$ python -q
>>> import numpy as np
>>> import numpy.linalg as la
>>> np.set_printoptions(suppress=True, linewidth=140)
>>> M2 = np.array([[-6, -8, 7, 5, -9],
...     [7, 7, 9, 8, 8],
...     [-2, -9, -5, -7, -9],
...     [-9, 7, 8, 7, -5],
...     [-7, -8, 7, -2, 0]])
>>> mat = np.tril(M2)
>>> mat
array([[-6,  0,  0,  0,  0],
       [ 7,  7,  0,  0,  0],
       [-2, -9, -5,  0,  0],
       [-9,  7,  8,  7,  0],
       [-7, -8,  7, -2,  0]])
>>> rank = la.matrix_rank(mat)
>>> rank
np.int64(4)
>>> null = la.svd(mat)[2][rank:].T
>>> la.matrix_rank(mat.T @ mat), la.matrix_rank(mat @ mat.T)
(np.int64(4), np.int64(4))
>>> [int(la.matrix_rank(np.delete(mat, i, axis=0))) for i in range(5)]
[4, 4, 4, 4, 4]
>>> null.shape
(5, 1)
>>> [int(la.matrix_rank(mat[:, :j + 1])) for j in range(5)]
[1, 2, 3, 4, 4]
>>> null[:, 0] / null[np.abs(null[:, 0]).round(6).argmax(), 0]
array([0., 0., 0., 0., 1.])
>>> np.round(np.trace(la.pinv(mat) @ mat), 1)
np.float64(4.0)
>>> np.unique(mat.round(6), axis=0).shape
(5, 5)
>>> print(np.abs(np.diag(la.qr(mat)[1])) > 1e-9)
[ True  True  True  True False]
>>> np.kron(np.eye(2, dtype=int), mat)
array([[-6,  0,  0,  0,  0,  0,  0,  0,  0,  0],
       [ 7,  7,  0,  0,  0,  0,  0,  0,  0,  0],
       [-2, -9, -5,  0,  0,  0,  0,  0,  0,  0],
       [-9,  7,  8,  7,  0,  0,  0,  0,  0,  0],
       [-7, -8,  7, -2,  0,  0,  0,  0,  0,  0],
       [ 0,  0,  0,  0,  0, -6,  0,  0,  0,  0],
       [ 0,  0,  0,  0,  0,  7,  7,  0,  0,  0],
       [ 0,  0,  0,  0,  0, -2, -9, -5,  0,  0],
       [ 0,  0,  0,  0,  0, -9,  7,  8,  7,  0],
       [ 0,  0,  0,  0,  0, -7, -8,  7, -2,  0]])
>>> np.einsum("ii->", mat)
np.int64(3)
>>> np.round(la.det(2 * mat), 1), np.round(la.det(mat), 1)
(np.float64(0.0), np.float64(0.0))
>>> np.einsum("ij,ji->", mat, mat)
np.int64(159)
>>> print(round(float(la.det(mat.T)), 1))
0.0
>>> T = np.stack([mat, 4 * mat, mat[::-1]])
>>> np.einsum("bij,cij->bc", T, T)
array([[  653,  2612,   166],
       [ 2612, 10448,   664],
       [  166,   664,   653]])
>>> np.round(la.det(T), 1)
array([0., 0., 0.])
>>> la.matrix_rank(T)
array([4, 4, 4])
>>> T.sum(axis=0)
array([[-37,  -8,   7,  -2,   0],
       [ 26,  42,   8,   7,   0],
       [-12, -54, -30,   0,   0],
       [-38,  42,  40,  35,   0],
       [-41, -40,  35, -10,   0]])
>>> (T @ mat.T).shape
(3, 5, 5)
>>> rng = np.random.default_rng(529)
>>> t = rng.uniform(0, 2 * np.pi, 16)
>>> O, _ = la.qr(np.array([[-1.1, 0.1], [-0.4, 0.0], [0.2, 0.2], [-0.5, 0.5], [-0.7, -0.4]]))
>>> arr = 3 * np.c_[np.cos(t), np.sin(t)] @ O.T
>>> print(arr.round(1) + 0)
[[-1.4 -0.6  0.9  0.8 -2.3]
 [ 1.8  0.5  0.4  2.3 -0.3]
 [-2.3 -0.8  0.2 -1.5 -0.9]
 [ 0.5  0.   0.9  2.2 -1.8]
 [-2.3 -0.8  0.2 -1.5 -1. ]
 [ 1.2  0.6 -1.  -1.   2.3]
 [ 2.1  0.7  0.1  2.   0.3]
 [ 1.3  0.6 -0.9 -0.9  2.3]
 [ 2.3  0.8 -0.4  1.   1.4]
 [-2.2 -0.7  0.  -1.8 -0.5]
 [ 0.6  0.1  0.8  2.3 -1.6]
 [-1.8 -0.5 -0.4 -2.3  0.4]
 [-0.5 -0.3  1.   1.6 -2.2]
 [ 0.6  0.1  0.8  2.3 -1.6]
 [ 1.8  0.7 -0.8 -0.1  2.1]
 [ 1.3  0.6 -0.9 -0.8  2.3]]
>>> labels = arr[:, 2] > np.median(arr[:, 2])
>>> u = arr[labels].mean(axis=0) - arr[~labels].mean(axis=0)
>>> u.round(1)
array([-1.1, -0.6,  1.2,  1.5, -2.8])
>>> labels.astype(int)
array([1, 1, 1, 1, 1, 0, 0, 0, 0, 0, 1, 0, 1, 1, 0, 0])
>>> cov = np.cov(arr, rowvar=False)
>>> print(cov.round(1))
[[ 2.8  1.  -0.4  1.5  1.5]
 [ 1.   0.4 -0.2  0.4  0.7]
 [-0.4 -0.2  0.5  0.8 -1.2]
 [ 1.5  0.4  0.8  2.9 -1.2]
 [ 1.5  0.7 -1.2 -1.2  2.9]]
>>> print(np.argwhere(np.triu(np.abs(np.corrcoef(arr.T)) > 0.8, 1)))
[[0 1]
 [2 4]]
>>> round(float(np.corrcoef(arr[:, 1], arr[:, 0])[0, 1]), 1)
1.0
>>> np.round(np.polyfit(arr[:, 1], arr[:, 0], 1), 1) + 0
array([2.7, 0. ])
>>> rank = la.matrix_rank(arr)
>>> rank
np.int64(2)
>>> null = la.svd(arr)[2][rank:].T
>>> [int(la.matrix_rank(np.delete(arr, i, axis=0))) for i in range(16)]
[2, 2, 2, 2, 2, 2, 2, 2, 2, 2, 2, 2, 2, 2, 2, 2]
>>> [int(la.matrix_rank(arr[:i])) for i in range(1, len(arr) + 1)]
[1, 2, 2, 2, 2, 2, 2, 2, 2, 2, 2, 2, 2, 2, 2, 2]
>>> null.shape
(5, 3)
>>> la.matrix_rank(arr.T @ arr), la.matrix_rank(arr @ arr.T)
(np.int64(2), np.int64(2))
>>> dist = la.norm(arr[:, None] - arr[None], axis=-1)
>>> (dist + 1e9 * np.eye(16)).round(6).argmin(axis=1)
array([12,  6,  4, 13,  2,  7,  1, 15, 14,  2, 13,  9,  0, 10, 15,  7])
>>> np.unravel_index(dist.round(6).argmax(), dist.shape)
(np.int64(0), np.int64(15))
>>> X = np.load("run3.npy")
>>> print(X)
[[6 0 0 0 0]
 [9 1 0 0 0]
 [6 7 2 0 0]
 [2 4 3 0 0]
 [4 8 5 7 2]]
>>> w1 = np.array([[1, 0, 0, 1, 5],
...     [3, 4, 3, 3, 2],
...     [3, 3, 4, 3, 1],
...     [0, 3, 2, 1, 1],
...     [4, 5, 0, 1, 3]])
>>> b = np.array([3, 0, 1, 3, 0])
>>> H = np.maximum(X @ w1 + b, 0)
>>> print((H > 0).mean(axis=0))
[1.  0.8 1.  1.  1. ]
>>> (H > 0).astype(int)
array([[1, 0, 1, 1, 1],
       [1, 1, 1, 1, 1],
       [1, 1, 1, 1, 1],
       [1, 1, 1, 1, 1],
       [1, 1, 1, 1, 1]])
>>> W2 = np.array([[3, 1], [1, 1], [3, 2], [0, 2], [0, 3]])
>>> w1 @ W2
array([[ 3, 18],
       [22, 25],
       [24, 23],
       [ 9, 12],
       [17, 20]])
>>> (H @ W2).round(6).argmax(axis=1)
array([1, 1, 1, 1, 1])
>>> H @ W2
array([[ 30, 119],
       [ 61, 198],
       [232, 340],
       [178, 216],
       [417, 522]])
>>> np.abs(np.diag(la.qr(X)[1])) > 1e-9
array([ True,  True,  True,  True, False])
>>> np.allclose(X[:-1].T @ la.lstsq(X[:-1].T, X[-1])[0], X[-1])
False
